In [1]: import numpy as np

In [2]: from numpy import linalg as LA

In [3]: np.set_printoptions(precision=1, suppress=True, linewidth=100)

In [4]: arr = np.load("m.npy")

In [5]: arr.round(1) + 0
Out[5]: 
array([[ 0.9,  0.2,  0.1,  0.1],
       [ 0.2,  0.4, -0.4, -0.1],
       [ 0.1, -0.4,  0.7,  0.1],
       [ 0.1, -0.1,  0.1,  0. ]])

In [6]: # a projection of rank 2

In [7]: np.unique(arr.round(6), axis=0).shape
Out[7]: (4, 4)

In [8]: np.round(arr @ LA.pinv(arr) @ arr, 1) + 0
Out[8]: 
array([[ 0.9,  0.2,  0.1,  0.1],
       [ 0.2,  0.4, -0.4, -0.1],
       [ 0.1, -0.4,  0.7,  0.1],
       [ 0.1, -0.1,  0.1,  0. ]])

In [9]: P = np.triu(np.array([[2, 2, 1, 0], [0, 0, 2, 1], [1, 2, 2, 1], [0, 2, 0, 1]]), 1) + np.eye(4)

In [10]: M2 = P @ arr @ LA.inv(P)

In [11]: M2
Out[11]: 
array([[ 1.5, -2.5,  3.4, -0.8],
       [ 0.6, -1.7,  4. , -2. ],
       [ 0.2, -1. ,  2.5, -1.4],
       [ 0.1, -0.3,  0.6, -0.3]])

In [12]: r = LA.matrix_rank(arr)

In [13]: r
Out[13]: np.int64(2)

In [14]: ns = LA.svd(arr)[2][r:].T

In [15]: np.round(arr @ ns, 1) + 0
Out[15]: 
array([[0., 0.],
       [0., 0.],
       [0., 0.],
       [0., 0.]])

In [16]: LA.matrix_rank(arr.T @ arr), LA.matrix_rank(arr @ arr.T)
Out[16]: (np.int64(2), np.int64(2))

In [17]: ns @ ns.T
Out[17]: 
array([[ 0.1, -0.2, -0.1, -0.1],
       [-0.2,  0.6,  0.4,  0.1],
       [-0.1,  0.4,  0.3, -0.1],
       [-0.1,  0.1, -0.1,  1. ]])

In [18]: [int(LA.matrix_rank(np.delete(arr, i, axis=0))) for i in range(4)]
Out[18]: [2, 2, 2, 2]

In [19]: np.allclose(arr @ ns, 0)
Out[19]: True

In [20]: [int(LA.matrix_rank(arr[:, :j + 1])) for j in range(4)]
Out[20]: [1, 2, 2, 2]

In [21]: x0 = np.array([0, -1, 1, 1])

In [22]: np.round(arr @ arr @ x0, 1) + 0
Out[22]: array([ 0. , -0.8,  1.2,  0.2])

In [23]: np.round(arr @ x0, 1) + 0
Out[23]: array([ 0. , -0.8,  1.2,  0.2])

In [24]: E = np.load("layer11.npy")

In [25]: E
Out[25]: 
array([[-4,  4, -4,  4],
       [ 6,  4,  6,  4],
       [-4,  4, -4,  4],
       [ 6,  4,  6,  4]])

In [26]: (E - E.T) / 2
Out[26]: 
array([[ 0., -1.,  0., -1.],
       [ 1.,  0.,  1.,  0.],
       [ 0., -1.,  0., -1.],
       [ 1.,  0.,  1.,  0.]])

In [27]: (E + E.T) / 2
Out[27]: 
array([[-4.,  5., -4.,  5.],
       [ 5.,  4.,  5.,  4.],
       [-4.,  5., -4.,  5.],
       [ 5.,  4.,  5.,  4.]])

In [28]: E.inv()
Traceback (most recent call last):
  Cell In[28], line 1
    E.inv()
AttributeError: 'numpy.ndarray' object has no attribute 'inv'


In [29]: np.round(np.sort(np.abs(LA.eigvals(E))), 1) + 0
Out[29]: array([ 0. ,  0. , 12.6, 12.6])

In [30]: E @ E
Out[30]: 
array([[80,  0, 80,  0],
       [ 0, 80,  0, 80],
       [80,  0, 80,  0],
       [ 0, 80,  0, 80]])

In [31]: rng = np.random.default_rng(909797)

In [32]: z = rng.permutation(4)

In [33]: z
Out[33]: array([2, 1, 3, 0])

In [34]: M2 = E[z][:, z]

In [35]: np.diag(M2)
Out[35]: array([-4,  4,  4, -4])

In [36]: round(float(LA.det(M2)), 1), round(LA.det(E[z]), 1)
Out[36]: (0.0, np.float64(0.0))

In [37]: feats = np.loadtxt("block12.csv", delimiter=",")

In [38]: feats
Out[38]: 
array([[ 0.,  0.,  0.],
       [-1., -3.,  0.],
       [ 0.,  0.,  0.],
       [ 2., -1.,  3.],
       [ 0.,  0.,  0.],
       [ 0.,  0.,  0.],
       [ 2., -1.,  3.],
       [ 0.,  0.,  0.],
       [ 0.,  0.,  0.],
       [ 0.,  0.,  0.],
       [-1.,  0., -3.],
       [-1.,  0., -3.],
       [-1., -3.,  0.],
       [ 2., -1.,  3.]])

In [39]: # rows 0 and 2 are equal

In [40]: t = np.radians(135)

In [41]: Rm = np.eye(3)

In [42]: Rm[0, 0] = Rm[2, 2] = np.cos(t)

In [43]: Rm[0, 2], Rm[2, 0] = -np.sin(t), np.sin(t)

In [44]: Rm
Out[44]: 
array([[-0.7,  0. , -0.7],
       [ 0. ,  1. ,  0. ],
       [ 0.7,  0. , -0.7]])

In [45]: M2 = feats @ Rm.T

In [46]: np.abs(M2 - feats).max(axis=0)
Out[46]: array([5.5, 0. , 4.4])

In [47]: LA.svd(feats, compute_uv=False), LA.svd(M2, compute_uv=False)
Out[47]: (array([7.8, 4.5, 1.2]), array([7.8, 4.5, 1.2]))

In [48]: np.allclose(LA.norm(feats, axis=1), LA.norm(M2, axis=1))
Out[48]: True

In [49]: np.round(LA.det(Rm), 1), round(np.trace(Rm), 1)
Out[49]: (np.float64(1.0), np.float64(-0.4))

In [50]: M2
Out[50]: 
array([[ 0. ,  0. ,  0. ],
       [ 0.7, -3. , -0.7],
       [ 0. ,  0. ,  0. ],
       [-3.5, -1. , -0.7],
       [ 0. ,  0. ,  0. ],
       [ 0. ,  0. ,  0. ],
       [-3.5, -1. , -0.7],
       [ 0. ,  0. ,  0. ],
       [ 0. ,  0. ,  0. ],
       [ 0. ,  0. ,  0. ],
       [ 2.8,  0. ,  1.4],
       [ 2.8,  0. ,  1.4],
       [ 0.7, -3. , -0.7],
       [-3.5, -1. , -0.7]])

In [51]: P = feats @ LA.solve(feats.T @ feats, feats.T)

In [52]: P @ feats[:, 0]
Out[52]: array([ 0., -1.,  0.,  2.,  0.,  0.,  2.,  0.,  0.,  0., -1., -1., -1.,  2.])

In [53]: np.allclose(P @ P, P)
Out[53]: True

In [54]: np.round(LA.eigvalsh(P), 1) + 0
Out[54]: array([0., 0., 0., 0., 0., 0., 0., 0., 0., 0., 0., 1., 1., 1.])

In [55]: M = np.load("run0.npy")

In [56]: M.round(1) + 0
Out[56]: 
array([[ 0.9,  0. , -0.1],
       [ 0.2,  0. ,  0. ],
       [-0.3,  0. ,  0. ],
       [-0.4,  0. ,  0. ]])

In [57]: np.abs(np.diag(LA.qr(M)[1])) > 1e-9
Out[57]: array([ True, False, False])

In [58]: np.round(np.trace(LA.pinv(M) @ M), 1)
Out[58]: np.float64(1.0)

In [59]: LA.lstsq(M[:-1].T, M[-1])[2]
Out[59]: np.int32(1)

In [60]: np.argsort(-LA.norm(M, axis=0).round(6), kind="stable")[:3]
Out[60]: array([0, 2, 1])

In [61]: LA.cond(M) > 100
Out[61]: np.True_

In [62]: LA.matrix_rank(M, rtol=0.1)
Out[62]: np.int64(1)

In [63]: t3 = np.stack([M, 3 * M, M[::-1]])

In [64]: np.einsum("bij,cij->bc", t3, t3)
Out[64]: 
array([[ 1.1,  3.2, -0.8],
       [ 3.2,  9.5, -2.3],
       [-0.8, -2.3,  1.1]])

In [65]: M2 = np.array([[6, 1], [8, -6]])

In [66]: Z = np.kron(M2, M)

In [67]: LA.matrix_rank(Z)
Out[67]: np.int64(2)

In [68]: r = LA.matrix_rank(M)

In [69]: r
Out[69]: np.int64(1)

In [70]: ns = LA.svd(M)[2][r:].T

In [71]: LA.matrix_rank(M.T @ M), LA.matrix_rank(M @ M.T)
Out[71]: (np.int64(1), np.int64(1))

In [72]: ns.shape
Out[72]: (3, 2)

In [73]: np.round(ns @ ns.T, 1) + 0
Out[73]: 
array([[0. , 0. , 0.1],
       [0. , 1. , 0. ],
       [0.1, 0. , 1. ]])

In [74]: np.allclose(M @ ns, 0)
Out[74]: True

In [75]: M2 = np.array([[1, -2], [0, -3]])

In [76]: m1 = np.tril(M2)

In [77]: m1
Out[77]: 
array([[ 1,  0],
       [ 0, -3]])

In [78]: # symmetric

In [79]: t3 = np.stack([E, -1 * E, E[::-1]])

In [80]: LA.det(t3)
Out[80]: array([0., 0., 0.])

In [81]: (t3 @ E.T).shape
Out[81]: (3, 4, 4)

In [82]: np.einsum("bij,cij->bc", t3, t3)
Out[82]: 
array([[ 336, -336,  -64],
       [-336,  336,   64],
       [ -64,   64,  336]])

In [83]: LA.norm(t3, axis=(1, 2))
Out[83]: array([18.3, 18.3, 18.3])

In [84]: t3.shape
Out[84]: (3, 4, 4)

In [85]: t3.sum(axis=0)
Out[85]: 
array([[ 6,  4,  6,  4],
       [-4,  4, -4,  4],
       [ 6,  4,  6,  4],
       [-4,  4, -4,  4]])

In [86]: evals, V = LA.eig(m1)

In [87]: evals
Out[87]: array([ 1., -3.])

In [88]: np.sort(LA.eigvals(m1.T))
Out[88]: array([-3.,  1.])

In [89]: M2 = m1 + rng.integers(-2, 3, (2, 1)) @ rng.integers(-2, 3, (1, 2))

In [90]: M2
Out[90]: 
array([[ 2,  2],
       [-1, -5]])

In [91]: LA.matrix_rank(M2 - m1, tol=1e-8)
Out[91]: np.int64(1)

In [92]: np.abs(M2 - m1).sum(axis=1)
Out[92]: array([3, 3])

In [93]: M2 - m1
Out[93]: 
array([[ 1,  2],
       [-1, -2]])

In [94]: data = np.load("case12.npy")

In [95]: data
Out[95]: 
array([[-1, -1, -1],
       [-1, -2, -2],
       [-1, -2, -3]])

In [96]: round(LA.det(data.T), 1)
Out[96]: np.float64(-1.0)

In [97]: round(float(LA.det(data[::-1])), 1)
Out[97]: 1.0

In [98]: evals, V = LA.eigh(data)

In [99]: x0 = np.array([4, 9, 8])

In [100]: round(float(x0 @ data @ x0 / (x0 @ x0)), 1), np.round(evals[0], 1), np.round(evals[-1], 1)
Out[100]: (-4.9, np.float64(-5.0), np.float64(-0.3))

In [101]: V * np.abs(evals) @ V.T
Out[101]: 
array([[1., 1., 1.],
       [1., 2., 2.],
       [1., 2., 3.]])

In [102]: LA.eigvalsh(data[1:, 1:])
Out[102]: array([-4.6, -0.4])

In [103]: np.abs(data).sum(axis=1).max(), round(np.abs(evals).max(), 1)
Out[103]: (np.int64(6), np.float64(5.0))

In [104]: O, Rm = LA.qr(data)

In [105]: Rm
Out[105]: 
array([[ 1.7,  2.9,  3.5],
       [ 0. ,  0.8,  1.2],
       [ 0. ,  0. , -0.7]])

In [106]: np.abs(np.diag(Rm))
Out[106]: array([1.7, 0.8, 0.7])

In [107]: O.shape, Rm.shape
Out[107]: ((3, 3), (3, 3))

In [108]: O @ Rm
Out[108]: 
array([[-1., -1., -1.],
       [-1., -2., -2.],
       [-1., -2., -3.]])

In [109]: O, V = LA.qr(Rm[:, :2])[0], LA.qr(Rm[:, 2:])[0]

In [110]: sigma = LA.svd(O.T @ V, compute_uv=False)

In [111]: np.degrees(np.arccos(sigma.clip(0, 1)))
Out[111]: array([10.9])

In [112]: z = rng.permutation(3)

In [113]: z
Out[113]: array([1, 0, 2])

In [114]: M2 = data[z][:, z]

In [115]: np.allclose(M2, data)
Out[115]: False

In [116]: np.sort(np.abs(LA.eigvals(M2)))
Out[116]: array([0.3, 0.6, 5. ])

In [117]: np.diag(M2)
Out[117]: array([-2, -1, -3])

In [118]: round(LA.det(M2), 1), round(LA.det(data[z]), 1)
Out[118]: (np.float64(-1.0), np.float64(1.0))

In [119]: W0 = np.array([[0, 1, 0], [1, 0, 1], [0, 1, 0]])

In [120]: W0
Out[120]: 
array([[0, 1, 0],
       [1, 0, 1],
       [0, 1, 0]])

In [121]: # symmetric

In [122]: np.argwhere(np.triu(W0))
Out[122]: 
array([[0, 1],
       [1, 2]])

In [123]: Lm = np.diag(W0.sum(axis=1)) - W0

In [124]: np.round(LA.eigvalsh(Lm), 1) + 0
Out[124]: array([0., 1., 3.])

In [125]: z = rng.permutation(3)

In [126]: z
Out[126]: array([1, 0, 2])

In [127]: M2 = W0[z][:, z]

In [128]: np.trace(M2)
Out[128]: np.int64(0)

In [129]: np.allclose(M2, W0)
Out[129]: False

In [130]: np.diag(M2)
Out[130]: array([0, 0, 0])

In [131]: np.sort(np.abs(LA.eigvals(M2)))
Out[131]: array([0. , 1.4, 1.4])

In [132]: left, sigma, VT = LA.svd(W0)

In [133]: sigma
Out[133]: array([1.4, 1.4, 0. ])

In [134]: np.argmax(sigma[:-1] / (sigma[1:] + 1e-6)) + 1
Out[134]: np.int64(2)

In [135]: M2 = left[:, :2] @ np.diag(sigma[:2]) @ VT[:2]

In [136]: round(LA.norm(W0 - M2) / LA.norm(W0), 1)
Out[136]: np.float64(0.0)

In [137]: np.round(LA.norm(W0 - M2, 2), 1), sigma[2]
Out[137]: (np.float64(0.0), np.float64(0.0))

In [138]: np.abs(W0 - M2).max()
Out[138]: np.float64(0.0)

In [139]: m1[:, 1] @ m1[:, 0]
Out[139]: np.int64(0)

In [140]: LA.svd(m1, compute_uv=False)
Out[140]: array([3., 1.])

In [141]: m1 @ m1.T
Out[141]: 
array([[1, 0],
       [0, 9]])

In [142]: r = LA.matrix_rank(W0)

In [143]: r
Out[143]: np.int64(2)

In [144]: ns = LA.svd(W0)[2][r:].T

In [145]: ns @ ns.T
Out[145]: 
array([[ 0.5,  0. , -0.5],
       [ 0. ,  0. ,  0. ],
       [-0.5,  0. ,  0.5]])

In [146]: W0 @ ns
Out[146]: 
array([[0.],
       [0.],
       [0.]])

In [147]: [int(LA.matrix_rank(W0[:, :j + 1])) for j in range(3)]
Out[147]: [1, 2, 2]

In [148]: [int(LA.matrix_rank(np.delete(W0, i, axis=0))) for i in range(3)]
Out[148]: [2, 1, 2]

In [149]: ns[:, 0] / ns[np.abs(ns[:, 0]).round(6).argmax(), 0]
Out[149]: array([ 1., -0., -1.])

In [150]: np.allclose(W0 @ ns, 0)
Out[150]: True

In [151]: F = np.array([[1, 0, 0], [0, 1, 0], [0, 0, 1]])

In [152]: LA.pinv(F)
Out[152]: 
array([[1., 0., 0.],
       [0., 1., 0.],
       [0., 0., 1.]])

In [153]: F @ F.T
Out[153]: 
array([[1, 0, 0],
       [0, 1, 0],
       [0, 0, 1]])

In [154]: F[:, 2] @ F[:, 0]
Out[154]: np.int64(0)

In [155]: LA.norm(F, axis=0)
Out[155]: array([1., 1., 1.])

In [156]: evals, V = LA.eig(F)

In [157]: np.prod(evals)
Out[157]: np.float64(1.0)

In [158]: np.sort(LA.eigvals(F.T))
Out[158]: array([1., 1., 1.])

In [159]: F @ V[:, 0] - evals[0] * V[:, 0]
Out[159]: array([0., 0., 0.])

In [160]: evals
Out[160]: array([1., 1., 1.])

In [161]: np.fft.fft(F[0])
Out[161]: array([1.+0.j, 1.+0.j, 1.+0.j])

In [162]: M2 = F[0, 0] * F[1:] - np.outer(F[1:, 0], F[0])

In [163]: M2
Out[163]: 
array([[0, 1, 0],
       [0, 0, 1]])

In [164]: np.flatnonzero(~M2.round(6).any(axis=1))
Out[164]: array([], dtype=int64)

In [165]: F[:, 0] / F[0, 0]
Out[165]: array([1., 0., 0.])

In [166]: x0 = np.ones(3)

In [167]: for _ in range(7):
     ...:     x0 = F @ x0
     ...:     x0 /= LA.norm(x0)
     ...:     print(round(x0 @ F @ x0, 1))
     ...: 
1.0
1.0
1.0
1.0
1.0
1.0
1.0

In [168]: round(LA.eigvalsh(F)[-1], 1)
Out[168]: np.float64(1.0)

In [169]: x0
Out[169]: array([0.6, 0.6, 0.6])
